>>> import numpy as np
>>> np.set_printoptions(precision=1, suppress=True, linewidth=120, floatmode="fixed")
>>> def rnd(a):
...     return np.round(a, 1) + 0
... 
>>> M = np.array([[0.3, -0.3, -1.9, 1.9, -0.2, -0.7, 0.4, 1.3, 0.8, 3.0],
...     [1.5, 0.2, 0.3, -0.4, -0.6, -0.9, 0.9, -1.1, 1.2, 1.5],
...     [-1.9, -0.8, 1.2, 0.8, 0.7, -1.1, 0.8, -1.2, 1.3, -1.2],
...     [1.3, 0.9, -0.7, 0.0, 0.5, 2.6, 0.4, -0.3, 1.9, -0.5]])
>>> rng = np.random.default_rng(233)
>>> M[1] = M[3] + 0.3 * rng.normal(size=10)
>>> rnd(M)
array([[ 0.3, -0.3, -1.9,  1.9, -0.2, -0.7,  0.4,  1.3,  0.8,  3.0],
       [ 1.7,  1.3, -0.3,  0.4,  0.4,  2.9,  0.3, -0.3,  1.3, -0.9],
       [-1.9, -0.8,  1.2,  0.8,  0.7, -1.1,  0.8, -1.2,  1.3, -1.2],
       [ 1.3,  0.9, -0.7,  0.0,  0.5,  2.6,  0.4, -0.3,  1.9, -0.5]])
>>> def softmax(z):
...     e = np.exp(z - z.max(axis=-1, keepdims=True))
...     return e / e.sum(axis=-1, keepdims=True)
... 
>>> rnd(softmax(M).sum(axis=1))
array([1.0, 1.0, 1.0, 1.0])
>>> att = M @ M.T / np.sqrt(10)
>>> rnd(softmax(att + np.triu(np.full(att.shape, -np.inf), 1)))
array([[1.0, 0.0, 0.0, 0.0],
       [0.0, 1.0, 0.0, 0.0],
       [0.0, 0.0, 1.0, 0.0],
       [0.0, 0.5, 0.0, 0.5]])
>>> softmax(att).round(6).argmax(axis=1)
array([0, 1, 2, 1])
>>> t = np.radians(45)
>>> R = np.eye(10)
>>> R[7, 7] = R[9, 9] = np.cos(t)
>>> R[7, 9], R[9, 7] = -np.sin(t), np.sin(t)
>>> rnd(R)
array([[ 1.0,  0.0,  0.0,  0.0,  0.0,  0.0,  0.0,  0.0,  0.0,  0.0],
       [ 0.0,  1.0,  0.0,  0.0,  0.0,  0.0,  0.0,  0.0,  0.0,  0.0],
       [ 0.0,  0.0,  1.0,  0.0,  0.0,  0.0,  0.0,  0.0,  0.0,  0.0],
       [ 0.0,  0.0,  0.0,  1.0,  0.0,  0.0,  0.0,  0.0,  0.0,  0.0],
       [ 0.0,  0.0,  0.0,  0.0,  1.0,  0.0,  0.0,  0.0,  0.0,  0.0],
       [ 0.0,  0.0,  0.0,  0.0,  0.0,  1.0,  0.0,  0.0,  0.0,  0.0],
       [ 0.0,  0.0,  0.0,  0.0,  0.0,  0.0,  1.0,  0.0,  0.0,  0.0],
       [ 0.0,  0.0,  0.0,  0.0,  0.0,  0.0,  0.0,  0.7,  0.0, -0.7],
       [ 0.0,  0.0,  0.0,  0.0,  0.0,  0.0,  0.0,  0.0,  1.0,  0.0],
       [ 0.0,  0.0,  0.0,  0.0,  0.0,  0.0,  0.0,  0.7,  0.0,  0.7]])
>>> out = M @ R.T
>>> rnd(np.abs(out - M).max(axis=0))
array([0.0, 0.0, 0.0, 0.0, 0.0, 0.0, 0.0, 2.5, 0.0, 0.5])
>>> rnd(np.linalg.svd(M, compute_uv=False)), rnd(np.linalg.svd(out, compute_uv=False))
(array([5.6, 4.7, 3.1, 0.7]), array([5.6, 4.7, 3.1, 0.7]))
>>> np.allclose(np.linalg.norm(M, axis=1), np.linalg.norm(out, axis=1))
True
>>> rnd(out)
array([[ 0.3, -0.3, -1.9,  1.9, -0.2, -0.7,  0.4, -1.2,  0.8,  3.0],
       [ 1.7,  1.3, -0.3,  0.4,  0.4,  2.9,  0.3,  0.4,  1.3, -0.8],
       [-1.9, -0.8,  1.2,  0.8,  0.7, -1.1,  0.8,  0.0,  1.3, -1.7],
       [ 1.3,  0.9, -0.7,  0.0,  0.5,  2.6,  0.4,  0.1,  1.9, -0.6]])
>>> rnd(np.linalg.det(R)), rnd(np.trace(R))
(np.float64(1.0), np.float64(9.4))
>>> x = np.array([2, 2, 2, 1, 0, 0, 1, 1, 0, 2])
>>> print(np.sign((M @ x).round(6)))
[ 1.0  1.0 -1.0  1.0]
>>> np.linalg.norm(M @ x) <= np.linalg.norm(M, 2) * np.linalg.norm(x) + 1e-9
np.True_
>>> rnd(M @ np.ones(10))
array([ 4.6,  6.9, -1.4,  6.1])
>>> K = np.loadtxt("data.csv", delimiter=",")
>>> print(K)
[[-2.0  0.0 -2.0  0.0]
 [ 0.0  0.0 -3.0  0.0]
 [ 4.0 -1.0 -2.0  0.0]
 [ 2.0  0.0 -1.0  0.0]
 [ 4.0 -2.0 -2.0  0.0]
 [-2.0  0.0 -2.0  0.0]
 [ 0.0 -2.0 -3.0  0.0]
 [ 0.0  0.0  0.0  0.0]
 [ 0.0  0.0  0.0  0.0]
 [ 0.0  0.0  0.0  0.0]
 [ 2.0 -1.0 -1.0  0.0]
 [ 0.0  0.0  0.0  0.0]
 [ 0.0  0.0  0.0  0.0]
 [ 2.0 -1.0 -1.0  0.0]
 [ 0.0 -1.0 -3.0  0.0]
 [ 2.0  0.0 -1.0  0.0]
 [ 0.0  0.0 -3.0  0.0]]
>>> out = K[0, 0] * K[1:] - np.outer(K[1:, 0], K[0])
>>> out
array([[ 0.0, -0.0,  6.0, -0.0],
       [ 0.0,  2.0, 12.0, -0.0],
       [ 0.0, -0.0,  6.0, -0.0],
       [ 0.0,  4.0, 12.0, -0.0],
       [ 0.0,  0.0,  0.0,  0.0],
       [ 0.0,  4.0,  6.0, -0.0],
       [ 0.0, -0.0,  0.0, -0.0],
       [ 0.0, -0.0,  0.0, -0.0],
       [ 0.0, -0.0,  0.0, -0.0],
       [ 0.0,  2.0,  6.0, -0.0],
       [ 0.0, -0.0,  0.0, -0.0],
       [ 0.0, -0.0,  0.0, -0.0],
       [ 0.0,  2.0,  6.0, -0.0],
       [ 0.0,  2.0,  6.0, -0.0],
       [ 0.0, -0.0,  6.0, -0.0],
       [ 0.0, -0.0,  6.0, -0.0]])
>>> K[:, 0] / K[0, 0]
array([ 1.0, -0.0, -2.0, -1.0, -2.0,  1.0, -0.0, -0.0, -0.0, -0.0, -1.0, -0.0, -0.0, -1.0, -0.0, -1.0, -0.0])
>>> np.linalg.matrix_rank(out), np.linalg.matrix_rank(K)
(np.int64(2), np.int64(3))
>>> rnd(np.linalg.norm(K, 2))
np.float64(8.9)
>>> np.linalg.norm(K, axis=1).argmax()
np.int64(4)
>>> rnd(np.linalg.norm(K, 1)), rnd(np.linalg.norm(K, np.inf))
(np.float64(24.0), np.float64(8.0))
>>> rnd(np.linalg.norm(K, axis=1))
array([2.8, 3.0, 4.6, 2.2, 4.9, 2.8, 3.6, 0.0, 0.0, 0.0, 2.4, 0.0, 0.0, 2.4, 3.2, 2.2, 3.0])
>>> rnd(np.linalg.norm(K, "nuc"))
np.float64(17.3)
>>> w1 = np.array([[7, -4, 3, -8, -3, 2],
...     [4, 0, -4, -5, 0, 9],
...     [1, 1, 4, -3, -5, 2],
...     [0, 7, -1, 9, 7, -3]])
>>> beta = np.array([-3, 0, -2, 2, -3, 3])
>>> hid = np.maximum(K @ w1 + beta, 0)
>>> (hid > 0).astype(int)
array([[0, 1, 0, 1, 1, 0],
       [0, 0, 0, 1, 1, 0],
       [1, 0, 1, 0, 0, 0],
       [1, 0, 0, 0, 0, 1],
       [1, 0, 1, 0, 0, 0],
       [0, 1, 0, 1, 1, 0],
       [0, 0, 0, 1, 1, 0],
       [0, 0, 0, 1, 0, 1],
       [0, 0, 0, 1, 0, 1],
       [0, 0, 0, 1, 0, 1],
       [1, 0, 1, 0, 0, 0],
       [0, 0, 0, 1, 0, 1],
       [0, 0, 0, 1, 0, 1],
       [1, 0, 1, 0, 0, 0],
       [0, 0, 0, 1, 1, 0],
       [1, 0, 0, 0, 0, 1],
       [0, 0, 0, 1, 1, 0]])
>>> rnd((hid > 0).mean(axis=0))
array([0.4, 0.1, 0.2, 0.6, 0.4, 0.4])
>>> print(np.linalg.matrix_rank(hid))
6
>>> W2 = np.array([[-6, -2, 4],
...     [3, 2, -6],
...     [0, -8, 7],
...     [1, 2, 4],
...     [-2, 9, 6],
...     [7, -7, 6]])
>>> w1 @ W2
array([[ -42, -103,   35],
       [  34,  -49,   22],
       [  18,  -97,   -4],
       [  -5,  124,   11]])
>>> (hid @ W2).round(6).argmax(axis=1)
array([1, 1, 2, 2, 2, 1, 2, 2, 2, 2, 2, 2, 2, 2, 1, 2, 1])
>>> hid @ W2
array([[  16.0,  177.0,  138.0],
       [ -13.0,  130.0,  116.0],
       [-114.0,  -86.0,  118.0],
       [ -25.0,  -55.0,   70.0],
       [ -90.0, -110.0,  130.0],
       [  16.0,  177.0,  138.0],
       [  -3.0,  150.0,  156.0],
       [  23.0,  -17.0,   26.0],
       [  23.0,  -17.0,   26.0],
       [  23.0,  -17.0,   26.0],
       [ -36.0,  -44.0,   52.0],
       [  23.0,  -17.0,   26.0],
       [  23.0,  -17.0,   26.0],
       [ -36.0,  -44.0,   52.0],
       [  -8.0,  140.0,  136.0],
       [ -25.0,  -55.0,   70.0],
       [ -13.0,  130.0,  116.0]])
>>> rnd(K @ np.linalg.pinv(K) @ K)
array([[-2.0,  0.0, -2.0,  0.0],
       [ 0.0,  0.0, -3.0,  0.0],
       [ 4.0, -1.0, -2.0,  0.0],
       [ 2.0,  0.0, -1.0,  0.0],
       [ 4.0, -2.0, -2.0,  0.0],
       [-2.0,  0.0, -2.0,  0.0],
       [ 0.0, -2.0, -3.0,  0.0],
       [ 0.0,  0.0,  0.0,  0.0],
       [ 0.0,  0.0,  0.0,  0.0],
       [ 0.0,  0.0,  0.0,  0.0],
       [ 2.0, -1.0, -1.0,  0.0],
       [ 0.0,  0.0,  0.0,  0.0],
       [ 0.0,  0.0,  0.0,  0.0],
       [ 2.0, -1.0, -1.0,  0.0],
       [ 0.0, -1.0, -3.0,  0.0],
       [ 2.0,  0.0, -1.0,  0.0],
       [ 0.0,  0.0, -3.0,  0.0]])
>>> np.allclose(K[:-1].T @ np.linalg.lstsq(K[:-1].T, K[-1])[0], K[-1])
True
>>> print(np.abs(np.diag(np.linalg.qr(K)[1])) > 1e-9)
[ True  True  True False]
>>> np.linalg.lstsq(K[:-1].T, K[-1])[2]
np.int32(3)
>>> r = np.linalg.matrix_rank(K)
>>> r
np.int64(3)
>>> null = np.linalg.svd(K)[2][r:].T
>>> np.linalg.matrix_rank(K.T @ K), np.linalg.matrix_rank(K @ K.T)
(np.int64(3), np.int64(3))
>>> [int(np.linalg.matrix_rank(K[:i])) for i in range(1, len(K) + 1)]
[1, 2, 3, 3, 3, 3, 3, 3, 3, 3, 3, 3, 3, 3, 3, 3, 3]
>>> null @ null.T
array([[0.0, 0.0, 0.0, 0.0],
       [0.0, 0.0, 0.0, 0.0],
       [0.0, 0.0, 0.0, 0.0],
       [0.0, 0.0, 0.0, 1.0]])
>>> J = np.load("dump.npy")
>>> J
array([[ 4, 10,  2],
       [ 4,  5,  1],
       [ 4, 15,  3],
       [ 3,  0,  0],
       [ 4, 25,  5],
       [ 5, 20,  4],
       [ 3, 10,  2],
       [ 2,  0,  0],
       [ 1, 10,  2]])
>>> print(np.linalg.matrix_rank(J))
2
>>> J.sum(axis=0)
array([30, 95, 19])
>>> rnd(np.linalg.norm(J))
np.float64(41.8)
>>> np.unravel_index(np.abs(J).argmax(), J.shape)
(np.int64(4), np.int64(1))
>>> print(rnd(np.linalg.svd(J, compute_uv=False)))
[41.5  5.3  0.0]
